$ python -q
>>> import numpy as np
>>> from numpy import linalg as LA
>>> np.set_printoptions(precision=3, suppress=True, linewidth=120, legacy="1.25")
>>> def rnd(a):
...     return np.round(a, 3) + 0
... 
>>> arr = np.load("arr.npy")
>>> rnd(arr)
array([[-4.804,  1.078,  0.324, -0.809],
       [ 0.267, -1.247,  4.63 , -1.391],
       [ 0.267, -1.581, -1.762, -4.396],
       [-1.334, -4.448, -0.593,  1.756]])
>>> t = np.radians(135)
>>> r_ = np.eye(4)
>>> r_[3, 3] = r_[0, 0] = np.cos(t)
>>> r_[3, 0], r_[0, 3] = -np.sin(t), np.sin(t)
>>> rnd(r_)
array([[-0.707,  0.   ,  0.   ,  0.707],
       [ 0.   ,  1.   ,  0.   ,  0.   ],
       [ 0.   ,  0.   ,  1.   ,  0.   ],
       [-0.707,  0.   ,  0.   , -0.707]])
>>> out = arr @ r_.T
>>> np.allclose(arr @ arr.T, out @ out.T)
True
>>> rnd(LA.svd(arr, compute_uv=False)), rnd(LA.svd(out, compute_uv=False))
(array([5., 5., 5., 5.]), array([5., 5., 5., 5.]))
>>> np.allclose(LA.norm(arr, axis=1), LA.norm(out, axis=1))
True
>>> rnd(out)
array([[ 2.825,  1.078,  0.324,  3.969],
       [-1.172, -1.247,  4.63 ,  0.795],
       [-3.297, -1.581, -1.762,  2.92 ],
       [ 2.185, -4.448, -0.593, -0.298]])
>>> rnd(arr[2] @ arr[0])
0.0
>>> rnd(LA.norm(arr[2] - arr[0]))
7.071
>>> rnd(LA.norm(arr, axis=1))
array([5., 5., 5., 5.])
>>> J = np.load("x.npy")
>>> J
array([[1., 0.],
       [0., 0.]])
>>> vals, vecs = LA.eigh(J)
>>> vecs.T @ vecs
array([[1., 0.],
       [0., 1.]])
>>> vecs.T @ J @ vecs
array([[0., 0.],
       [0., 1.]])
>>> vecs @ np.diag(vals) @ vecs.T
array([[1., 0.],
       [0., 0.]])
>>> np.abs(vecs[:, -1]).round(6).argmax()
0
>>> rng = np.random.default_rng(12573)
>>> lab = rng.permutation(2)
>>> lab
array([0, 1])
>>> out = J[lab][:, lab]
>>> np.allclose(out, J)
True
>>> np.diag(out)
array([1., 0.])
>>> np.trace(out)
1.0
>>> mat = np.load("dump.npy")
>>> mat
array([[0, 0, 0, 0, 0],
       [0, 0, 1, 1, 1],
       [0, 1, 0, 1, 0],
       [0, 1, 1, 0, 0],
       [0, 1, 0, 0, 0]])
>>> r = LA.matrix_rank(mat)
>>> r
4
>>> N = LA.svd(mat)[2][r:].T
>>> N @ N.T
array([[1., 0., 0., 0., 0.],
       [0., 0., 0., 0., 0.],
       [0., 0., 0., 0., 0.],
       [0., 0., 0., 0., 0.],
       [0., 0., 0., 0., 0.]])
>>> LA.matrix_rank(mat.T @ mat), LA.matrix_rank(mat @ mat.T)
(4, 4)
>>> N[:, 0] / N[np.abs(N[:, 0]).round(6).argmax(), 0]
array([1., 0., 0., 0., 0.])
>>> [int(LA.matrix_rank(np.delete(mat, i, axis=0))) for i in range(5)]
[4, 3, 3, 3, 3]
>>> N.shape
(5, 1)
>>> np.allclose(mat @ N, 0)
True
>>> vals, vecs = LA.eigh(mat)
>>> x = np.array([2, 2, -2, 2, 1])
>>> np.abs(mat).sum(axis=1).max(), rnd(np.abs(vals).max())
(3, 2.17)
>>> x @ mat @ x
-4
>>> (np.sign(vecs[:, -1].round(6)) == np.sign(vecs[0, -1].round(6))).astype(int)
array([1, 0, 0, 0, 0])
>>> out = np.array([[1, -1], [-1, -1]])
>>> C = np.array([[-2, 0, 1], [-1, 3, -1], [1, -3, -1]])
>>> E = np.kron(out, C)
>>> E
array([[-2,  0,  1,  2,  0, -1],
       [-1,  3, -1,  1, -3,  1],
       [ 1, -3, -1, -1,  3,  1],
       [ 2,  0, -1,  2,  0, -1],
       [ 1, -3,  1,  1, -3,  1],
       [-1,  3,  1, -1,  3,  1]])
>>> x = np.array([1, -2, 1, 2, 2, 1])
>>> h = np.maximum(E @ x, 0)
>>> np.maximum(E @ (3 * x), 0)
array([ 6,  0, 33, 12, 15,  0])
>>> np.flatnonzero(h > 1e-9)
array([0, 2, 3, 4])
>>> h
array([ 2,  0, 11,  4,  5,  0])
>>> rnd(np.tanh(E @ x))
array([ 0.964, -1.   ,  1.   ,  0.999,  1.   , -0.762])
>>> E * (h > 1e-9)[:, None]
array([[-2,  0,  1,  2,  0, -1],
       [ 0,  0,  0,  0,  0,  0],
       [ 1, -3, -1, -1,  3,  1],
       [ 2,  0, -1,  2,  0, -1],
       [ 1, -3,  1,  1, -3,  1],
       [ 0,  0,  0,  0,  0,  0]])
>>> out = E + rng.integers(-2, 3, (6, 2)) @ rng.integers(-2, 3, (2, 6))
>>> out
array([[-1,  2,  0,  1, -3, -1],
       [-3,  1,  1,  4,  2,  2],
       [ 3, -1, -3, -4, -2,  0],
       [ 3,  4, -2,  2, -4,  0],
       [ 1, -3,  1,  1, -3,  1],
       [-1,  7,  1,  1,  1,  3]])
>>> np.abs(out - E).sum(axis=1)
array([ 8, 15, 15, 11,  0, 10])
>>> out - E
array([[ 1,  2, -1, -1, -3,  0],
       [-2, -2,  2,  3,  5,  1],
       [ 2,  2, -2, -3, -5, -1],
       [ 1,  4, -1,  0, -4,  1],
       [ 0,  0,  0,  0,  0,  0],
       [ 0,  4,  0,  2, -2,  2]])
>>> x = np.array([1, 0, -3, 0, 1, 2])
>>> target = E @ x
>>> b, lr = np.zeros(6), 1 / LA.norm(E, 2) ** 2
>>> for i in range(12):
...     b -= lr * E.T @ (E @ b - target)
...     if i % 2 == 0: print(i, round(LA.norm(E @ b - target), 3))
... 
0 7.722
2 5.003
4 3.542
6 2.733
8 2.238
10 1.894
>>> rnd(b)
array([ 1.384,  0.133, -2.399, -0.443,  0.843,  1.408])
>>> W0 = np.array([[1, 1, 1, 1, -1, -1, -1, -1],
...     [1, -1, -1, 1, 1, -1, -1, 1],
...     [1, 1, 1, 1, 1, 1, 1, 1]])
>>> # columns 1 and 2 are equal
>>> rnd(W0.mean(axis=0))
array([ 1.   ,  0.333,  0.333,  1.   ,  0.333, -0.333, -0.333,  0.333])
>>> np.abs(W0).max()
1
>>> W0.sum(axis=1)
array([0, 0, 8])
>>> W0.sum(axis=0)
array([ 3,  1,  1,  3,  1, -1, -1,  1])
>>> t = np.radians(72)
>>> r_ = np.eye(8)
>>> r_[6, 6] = r_[5, 5] = np.cos(t)
>>> r_[6, 5], r_[5, 6] = -np.sin(t), np.sin(t)
>>> rnd(r_)
array([[ 1.   ,  0.   ,  0.   ,  0.   ,  0.   ,  0.   ,  0.   ,  0.   ],
       [ 0.   ,  1.   ,  0.   ,  0.   ,  0.   ,  0.   ,  0.   ,  0.   ],
       [ 0.   ,  0.   ,  1.   ,  0.   ,  0.   ,  0.   ,  0.   ,  0.   ],
       [ 0.   ,  0.   ,  0.   ,  1.   ,  0.   ,  0.   ,  0.   ,  0.   ],
       [ 0.   ,  0.   ,  0.   ,  0.   ,  1.   ,  0.   ,  0.   ,  0.   ],
       [ 0.   ,  0.   ,  0.   ,  0.   ,  0.   ,  0.309,  0.951,  0.   ],
       [ 0.   ,  0.   ,  0.   ,  0.   ,  0.   , -0.951,  0.309,  0.   ],
       [ 0.   ,  0.   ,  0.   ,  0.   ,  0.   ,  0.   ,  0.   ,  1.   ]])
>>> out = W0 @ r_.T
>>> np.allclose(LA.norm(W0, axis=1), LA.norm(out, axis=1))
True
>>> np.allclose(W0 @ W0.T, out @ out.T)
True
>>> rnd(LA.svd(W0, compute_uv=False)), rnd(LA.svd(out, compute_uv=False))
(array([2.828, 2.828, 2.828]), array([2.828, 2.828, 2.828]))
>>> w1 = np.array([[-1, -1],
...     [-1, -4],
...     [1, 0],
...     [-2, 3],
...     [0, -4],
...     [-2, 2],
...     [-2, -2],
...     [-5, 5]])
>>> b = np.array([1, 2])
>>> act = np.maximum(W0 @ w1 + b, 0)
>>> (act > 0).astype(int)
array([[1, 0],
       [0, 1],
       [0, 1]])
>>> C = np.array([[3, 2, 3], [4, 1, 5]])
>>> act @ C
array([[21, 14, 21],
       [36,  9, 45],
       [ 4,  1,  5]])
>>> w1 @ C
array([[ -7,  -3,  -8],
       [-19,  -6, -23],
       [  3,   2,   3],
       [  6,  -1,   9],
       [-16,  -4, -20],
       [  2,  -2,   4],
       [-14,  -6, -16],
       [  5,  -5,  10]])
>>> def softmax(z):
...     e = np.exp(z - z.max(axis=-1, keepdims=True))
...     return e / e.sum(axis=-1, keepdims=True)
... 
>>> rnd(softmax(W0).sum(axis=1))
array([1., 1., 1.])
>>> softmax(10 * W0[2])
array([0.125, 0.125, 0.125, 0.125, 0.125, 0.125, 0.125, 0.125])
>>> scores = W0 @ W0.T / np.sqrt(8)
>>> rnd(softmax(scores + np.triu(np.full(scores.shape, -np.inf), 1)))
array([[1.   , 0.   , 0.   ],
       [0.056, 0.944, 0.   ],
       [0.053, 0.053, 0.894]])
>>> rnd(softmax(scores)[2] @ W0)
array([1.   , 0.894, 0.894, 1.   , 0.894, 0.789, 0.789, 0.894])
>>> rnd(softmax(scores))
array([[0.894, 0.053, 0.053],
       [0.053, 0.894, 0.053],
       [0.053, 0.053, 0.894]])
